$ python -q
>>> import numpy as np
>>> import numpy.linalg as la
>>> np.set_printoptions(suppress=True, linewidth=160)
>>> u = np.array([2, 0, 1, 2, 2, 1, -1])
>>> r1 = np.array([-2, 3, 1, -1, 1, 2, -3, -1, 0, -1])
>>> A = np.outer(u, r1)
>>> A
array([[-4,  6,  2, -2,  2,  4, -6, -2,  0, -2],
       [ 0,  0,  0,  0,  0,  0,  0,  0,  0,  0],
       [-2,  3,  1, -1,  1,  2, -3, -1,  0, -1],
       [-4,  6,  2, -2,  2,  4, -6, -2,  0, -2],
       [-4,  6,  2, -2,  2,  4, -6, -2,  0, -2],
       [-2,  3,  1, -1,  1,  2, -3, -1,  0, -1],
       [ 2, -3, -1,  1, -1, -2,  3,  1,  0,  1]])
>>> # rank 1
>>> vec = np.array([7, 1, 3, 4, 6, 8, 6, 1, 6, 5])
>>> h1 = np.maximum(A @ vec, 0)
>>> np.maximum(A @ vec, 0) - np.maximum(-A @ vec, 0)
array([-28,   0, -14, -28, -28, -14,  14])
>>> np.round(np.tanh(A @ vec), 2)
array([-1.,  0., -1., -1., -1., -1.,  1.])
>>> A.T @ h1
array([ 28, -42, -14,  14, -14, -28,  42,  14,   0,  14])
>>> np.maximum(A @ (3 * vec), 0)
array([ 0,  0,  0,  0,  0,  0, 42])
>>> h1
array([ 0,  0,  0,  0,  0,  0, 14])
>>> U, sigma, Vh = la.svd(A)
>>> np.argmax(sigma[:-1] / (sigma[1:] + 1e-6)) + 1
np.int64(1)
>>> out = U[:, :1] @ np.diag(sigma[:1]) @ Vh[:1]
>>> np.round(np.abs(A - out).max(), 2)
np.float64(0.0)
>>> round(la.norm(A - out) / la.norm(A), 2)
np.float64(0.0)
>>> out = np.array([[0, 3, 4],
...     [-1, -3, 3],
...     [1, 4, -4],
...     [4, 2, 1],
...     [4, 3, -3],
...     [5, -5, -5],
...     [-3, 1, 0],
...     [4, 2, 0],
...     [1, 4, -1],
...     [-2, 5, 4]])
>>> np.einsum("ik,kj->ij", A, out)
array([[ 30, -60, -42],
       [  0,   0,   0],
       [ 15, -30, -21],
       [ 30, -60, -42],
       [ 30, -60, -42],
       [ 15, -30, -21],
       [-15,  30,  21]])
>>> np.einsum("ik,kj->ji", A, out)
array([[ 30,   0,  15,  30,  30,  15, -15],
       [-60,   0, -30, -60, -60, -30,  30],
       [-42,   0, -21, -42, -42, -21,  21]])
>>> np.vstack([A, out.T]).shape
(10, 10)
>>> la.matrix_rank(A @ out)
np.int64(1)
>>> la.matrix_rank(np.vstack([A, out.T]))
np.int64(4)
>>> np.einsum("ij->j", A)
array([-14,  21,   7,  -7,   7,  14, -21,  -7,   0,  -7])
>>> [round(float(x), 2) for x in la.svd(A, compute_uv=False)[:3]]
[21.56, 0.0, 0.0]
>>> round(la.norm(A, 2) / la.norm(A), 2)
np.float64(1.0)
